$ ipython --no-banner

In [1]: import numpy as np

In [2]: from numpy import linalg as LA

In [3]: np.set_printoptions(precision=1, suppress=True, linewidth=120, legacy="1.25")

In [4]: def tidy(a):
   ...:     return np.round(a, 1) + 0
   ...: 

In [5]: u = np.array([9, 8, -5, 5, -7, -3, 5, 3])

In [6]: g = np.array([-3, -3, 3, -3, -3, 2, -2, 3])

In [7]: arr = u[:, None] + g[None, :]

In [8]: arr
Out[8]: 
array([[  6,   6,  12,   6,   6,  11,   7,  12],
       [  5,   5,  11,   5,   5,  10,   6,  11],
       [ -8,  -8,  -2,  -8,  -8,  -3,  -7,  -2],
       [  2,   2,   8,   2,   2,   7,   3,   8],
       [-10, -10,  -4, -10, -10,  -5,  -9,  -4],
       [ -6,  -6,   0,  -6,  -6,  -1,  -5,   0],
       [  2,   2,   8,   2,   2,   7,   3,   8],
       [  0,   0,   6,   0,   0,   5,   1,   6]])

In [9]: LA.matrix_rank(arr, rtol=0.1)
Out[9]: 2

In [10]: np.argsort(-LA.norm(arr, axis=0).round(6), kind="stable")[:3]
Out[10]: array([2, 7, 5])

In [11]: B = arr / LA.norm(arr, axis=1, keepdims=True)

In [12]: G = B @ B.T

In [13]: tidy(LA.norm(B, axis=1))
Out[13]: array([1., 1., 1., 1., 1., 1., 1., 1.])

In [14]: (np.abs(G) > 0.9).astype(int)
Out[14]: 
array([[1, 1, 0, 1, 0, 0, 1, 0],
       [1, 1, 0, 1, 0, 0, 1, 0],
       [0, 0, 1, 0, 1, 1, 0, 0],
       [1, 1, 0, 1, 0, 0, 1, 1],
       [0, 0, 1, 0, 1, 1, 0, 0],
       [0, 0, 1, 0, 1, 1, 0, 0],
       [1, 1, 0, 1, 0, 0, 1, 1],
       [0, 0, 0, 1, 0, 0, 1, 1]])

In [15]: (G - 2 * np.eye(8)).round(6).argmax(axis=1)
Out[15]: array([1, 0, 4, 6, 2, 2, 3, 3])

In [16]: np.argwhere(np.triu(np.abs(G) > 0.95, 1))
Out[16]: 
array([[0, 1],
       [0, 3],
       [0, 6],
       [1, 3],
       [1, 6],
       [2, 4],
       [2, 5],
       [3, 6],
       [3, 7],
       [4, 5],
       [6, 7]])

In [17]: F = np.loadtxt("test4.csv", delimiter=",")

In [18]: F
Out[18]: 
array([[ 4.,  5.,  6.,  7.,  8.,  9., 10.],
       [11., 12., 13., 14., 15., 16., 17.],
       [18., 19., 20., 21., 22., 23., 24.]])

In [19]: LA.matrix_rank(F, rtol=0.1)
Out[19]: 1

In [20]: [round(float(x), 1) for x in LA.svd(F, compute_uv=False)[:3]]
Out[20]: [69.8, 3.4, 0.0]

In [21]: np.argsort(-LA.norm(F, axis=0).round(6), kind="stable")[:3]
Out[21]: array([6, 5, 4])

In [22]: feats = np.array([[0.0, 0.0, 3.0, -3.0, -3.0, -1.0],
    ...:     [0.0, 0.0, 3.0, -3.0, -3.0, 1.0],
    ...:     [3.0, 3.0, 0.0, 0.0, 0.0, 0.0],
    ...:     [-3.0, -3.0, 0.0, 0.0, 0.0, 0.0],
    ...:     [-3.0, -3.0, 0.0, 0.0, 0.0, 0.0],
    ...:     [-1.0, 1.0, 0.0, 0.0, 0.0, 0.0]])

In [23]: feats
Out[23]: 
array([[ 0.,  0.,  3., -3., -3., -1.],
       [ 0.,  0.,  3., -3., -3.,  1.],
       [ 3.,  3.,  0.,  0.,  0.,  0.],
       [-3., -3.,  0.,  0.,  0.,  0.],
       [-3., -3.,  0.,  0.,  0.,  0.],
       [-1.,  1.,  0.,  0.,  0.,  0.]])

In [24]: vals, vecs = LA.eigh(feats)

In [25]: vec = np.array([0, 1, 1, 2, 3, 1])

In [26]: (np.sign(vecs[:, -1].round(6)) == np.sign(vecs[0, -1].round(6))).astype(int)
Out[26]: array([1, 1, 1, 0, 0, 0])

In [27]: tidy(vecs * np.maximum(vals, 0) @ vecs.T)
Out[27]: 
array([[ 2.2,  1.5,  1.5, -1.5, -1.5, -0.5],
       [ 1.5,  2.2,  1.5, -1.5, -1.5,  0.5],
       [ 1.5,  1.5,  1.2, -1.2, -1.2,  0. ],
       [-1.5, -1.5, -1.2,  1.2,  1.2,  0. ],
       [-1.5, -1.5, -1.2,  1.2,  1.2,  0. ],
       [-0.5,  0.5,  0. ,  0. ,  0. ,  0.7]])

In [28]: tidy(vecs * np.abs(vals) @ vecs.T)
Out[28]: 
array([[ 4.4,  3. ,  0. ,  0. ,  0. ,  0. ],
       [ 3. ,  4.4,  0. ,  0. ,  0. ,  0. ],
       [ 0. ,  0. ,  2.4, -2.4, -2.4,  0. ],
       [ 0. ,  0. , -2.4,  2.4,  2.4,  0. ],
       [ 0. ,  0. , -2.4,  2.4,  2.4,  0. ],
       [ 0. ,  0. ,  0. ,  0. ,  0. ,  1.4]])

In [29]: vec @ feats @ vec
Out[29]: -22.0

In [30]: np.abs(feats).sum(axis=1).max(), tidy(np.abs(vals).max())
Out[30]: (10.0, 7.3)

In [31]: A = np.array([[0.4, -0.2, -0.8, -0.4, -0.3, 0.6, 1.0],
    ...:     [1.0, 0.7, -0.2, 0.5, -0.7, 0.3, 0.9],
    ...:     [0.4, 1.0, -1.2, 0.4, -0.3, 0.8, 0.9],
    ...:     [-0.8, 0.2, 0.3, 0.7, -0.4, -0.2, 0.5],
    ...:     [0.8, -1.3, -0.1, 0.5, 1.4, -1.3, -0.1],
    ...:     [-0.8, 0.6, 0.0, 0.8, -1.4, 0.3, 0.1],
    ...:     [0.4, -0.7, -1.7, -1.7, 1.6, -1.1, 1.3]])

In [32]: A
Out[32]: 
array([[ 0.4, -0.2, -0.8, -0.4, -0.3,  0.6,  1. ],
       [ 1. ,  0.7, -0.2,  0.5, -0.7,  0.3,  0.9],
       [ 0.4,  1. , -1.2,  0.4, -0.3,  0.8,  0.9],
       [-0.8,  0.2,  0.3,  0.7, -0.4, -0.2,  0.5],
       [ 0.8, -1.3, -0.1,  0.5,  1.4, -1.3, -0.1],
       [-0.8,  0.6,  0. ,  0.8, -1.4,  0.3,  0.1],
       [ 0.4, -0.7, -1.7, -1.7,  1.6, -1.1,  1.3]])

In [33]: rng = np.random.default_rng(7801)

In [34]: labels = rng.permutation(7)

In [35]: labels
Out[35]: array([6, 2, 1, 4, 3, 5, 0])

In [36]: B = A[labels][:, labels]

In [37]: np.trace(B)
Out[37]: 3.6

In [38]: tidy(np.sort(np.abs(LA.eigvals(B))))
Out[38]: array([0.9, 0.9, 1.3, 1.3, 1.6, 2.1, 2.1])

In [39]: np.allclose(B, A)
Out[39]: False

In [40]: tidy(LA.det(B)), tidy(LA.det(A[labels]))
Out[40]: (8.4, -8.4)

In [41]: G = A.T @ A

In [42]: LA.matrix_rank(G)
Out[42]: 7

In [43]: tidy(LA.svd(A, compute_uv=False) ** 2)
Out[43]: array([17.5,  9.7,  3. ,  2. ,  0.7,  0.5,  0.2])

In [44]: tidy(np.diag(G))
Out[44]: array([3.4, 4.1, 5.1, 4.8, 7.3, 4.1, 4.6])

In [45]: np.allclose(G, G.T)
Out[45]: True

In [46]: tidy(G)
Out[46]: 
array([[ 3.4, -0.9, -2. , -1. ,  2.3, -0.7,  1.6],
       [-0.9,  4.1,  0.2,  2. , -4.6,  3.5,  0.7],
       [-2. ,  0.2,  5.1,  2.8, -2.2,  0.4, -4.1],
       [-1. ,  2. ,  2.8,  4.8, -3.8,  1.6, -1.4],
       [ 2.3, -4.6, -2.2, -3.8,  7.3, -4.6,  0.4],
       [-0.7,  3.5,  0.4,  1.6, -4.6,  4.1,  0.2],
       [ 1.6,  0.7, -4.1, -1.4,  0.4,  0.2,  4.6]])

In [47]: (A @ A.T).shape
Out[47]: (7, 7)

In [48]: vals, vecs = LA.eigh(G)

In [49]: tidy(LA.eigvalsh(G @ G))
Out[49]: array([  0. ,   0.2,   0.5,   3.9,   9. ,  93.3, 304.9])

In [50]: (vals > 1e-8).sum(), (vals < -1e-8).sum()
Out[50]: (7, 0)

In [51]: Uu, sigma, Vt = LA.svd(A, full_matrices=False)

In [52]: tidy(np.sqrt((sigma ** 2).sum())), tidy(LA.norm(A))
Out[52]: (5.8, 5.8)

In [53]: tidy(np.cumsum(sigma ** 2) / np.sum(sigma ** 2))
Out[53]: array([0.5, 0.8, 0.9, 1. , 1. , 1. , 1. ])

In [54]: tidy(np.abs(Vt[0]))
Out[54]: array([0.2, 0.4, 0.3, 0.4, 0.6, 0.4, 0.2])

In [55]: (sigma > 1e-8).sum()
Out[55]: 7

In [56]: tidy(sigma)
Out[56]: array([4.2, 3.1, 1.7, 1.4, 0.8, 0.7, 0.5])

In [57]: np.abs(Uu[:, 0]).round(6).argmax()
Out[57]: 6

In [58]: np.allclose(Uu * sigma @ Vt, A)
Out[58]: True

In [59]: tidy(sigma / sigma[0])
Out[59]: array([1. , 0.7, 0.4, 0.3, 0.2, 0.2, 0.1])
